In [1]: import numpy as np

In [2]: from numpy import linalg as LA

In [3]: np.set_printoptions(precision=2, suppress=True, linewidth=120)

In [4]: F = np.load("a.npy")

In [5]: print(F)
[[-2 -2  1 -1 -2 -2  1  0  1]
 [ 1 -2 -2  1 -1 -2 -2  1  0]
 [ 0  1 -2 -2  1 -1 -2 -2  1]
 [ 1  0  1 -2 -2  1 -1 -2 -2]
 [-2  1  0  1 -2 -2  1 -1 -2]
 [-2 -2  1  0  1 -2 -2  1 -1]
 [-1 -2 -2  1  0  1 -2 -2  1]
 [ 1 -1 -2 -2  1  0  1 -2 -2]
 [-2  1 -1 -2 -2  1  0  1 -2]]

In [6]: print(np.sort(np.abs(np.fft.fft(F[0]))), np.sort(LA.svd(F, compute_uv=False)))
[2.92 2.92 3.46 3.46 3.54 3.54 6.   6.24 6.24] [2.92 2.92 3.46 3.46 3.54 3.54 6.   6.24 6.24]

In [7]: print(F @ np.ones(9))
[-6. -6. -6. -6. -6. -6. -6. -6. -6.]

In [8]: print(np.fft.fft(F[0]))
[-6.  +0.j    1.17+2.68j -6.18+0.88j  0.  +3.46j -0.99+3.4j  -0.99-3.4j   0.  -3.46j -6.18-0.88j  1.17-2.68j]

In [9]: M = np.load("w.npy")

In [10]: print(M)
[[ 0.49  0.27  0.35  0.23  1.06  0.22  0.15  0.88]
 [-4.11  0.07 -2.15 -2.2  -6.14 -2.01 -2.01 -6.09]
 [ 0.24  0.1  -0.17 -0.06  0.03  0.04  0.05 -0.07]
 [ 2.65 -0.21  1.26  1.56  3.85  1.16  1.22  4.11]
 [ 2.58 -0.04  1.58  1.35  3.84  1.22  1.18  3.86]
 [ 3.34 -0.12  1.74  1.49  5.13  1.6   1.52  4.93]
 [ 0.31 -0.31  0.07 -0.06  0.45  0.06  0.33  0.38]
 [-0.57  0.07 -0.52 -0.34 -0.71 -0.13 -0.35 -0.88]
 [ 2.54 -0.19  1.48  1.22  3.8   1.21  1.35  3.71]
 [ 3.36  0.01  1.95  1.77  5.27  1.85  1.61  4.92]
 [-0.07 -0.04  0.   -0.08 -0.37 -0.24 -0.12 -0.2 ]
 [-1.86  0.06 -0.9  -1.   -2.82 -1.02 -0.92 -2.88]
 [ 0.74 -0.11  0.36  0.35  1.15  0.18  0.33  1.24]
 [ 1.95 -0.2   0.99  0.81  2.67  0.99  0.93  2.8 ]
 [ 1.08  0.15  0.63  0.56  1.57  0.7   0.39  1.61]
 [-0.32  0.13 -0.08 -0.11 -0.38  0.03 -0.06 -0.44]
 [ 1.12 -0.09  0.62  0.45  1.63  0.58  0.57  1.71]
 [ 0.33  0.01  0.22  0.04  0.5   0.35 -0.02  0.45]
 [ 4.61  0.01  2.23  2.29  6.87  2.18  2.24  6.87]
 [ 1.84 -0.04  0.98  1.07  2.7   1.09  0.81  2.82]
 [-2.6  -0.1  -1.16 -1.06 -3.86 -1.1  -1.35 -4.08]
 [ 0.5  -0.06  0.25  0.21  0.5   0.29  0.14  0.75]
 [-1.18 -0.05 -0.68 -0.51 -2.01 -0.52 -0.68 -1.94]
 [-0.41  0.   -0.19 -0.33 -0.97 -0.22 -0.13 -0.69]
 [ 0.85  0.11  0.2   0.26  1.12  0.54  0.47  1.2 ]
 [-0.58  0.09 -0.36 -0.33 -1.13 -0.32 -0.27 -1.19]
 [ 2.52  0.05  1.36  1.08  3.7   1.28  1.26  3.74]
 [ 0.86 -0.02  0.38  0.42  1.21  0.34  0.31  1.  ]
 [ 1.34 -0.12  0.7   0.55  1.92  0.49  0.66  2.05]
 [-0.13  0.   -0.04 -0.05  0.17  0.08  0.03 -0.13]
 [ 1.1  -0.11  0.6   0.51  1.67  0.72  0.64  1.82]
 [-0.76  0.15 -0.37 -0.17 -0.79 -0.44 -0.33 -0.84]
 [ 4.22  0.04  2.01  2.1   6.39  2.13  2.03  6.27]]

In [11]: lab = M[:, 6] > np.median(M[:, 6])

In [12]: f = M[lab].mean(axis=0) - M[~lab].mean(axis=0)

In [13]: print(((M - M.mean(axis=0)) @ f > 0).astype(int))
[0 0 0 1 1 1 0 0 1 1 0 0 0 1 1 0 1 0 1 1 0 0 0 0 1 0 1 0 1 0 1 0 1]

In [14]: print(lab.astype(int))
[0 0 0 1 1 1 0 0 1 1 0 0 0 1 1 0 1 0 1 1 0 0 0 0 1 0 1 0 1 0 1 0 1]

In [15]: print(f)
[ 2.85 -0.06  1.5   1.42  4.26  1.43  1.4   4.31]
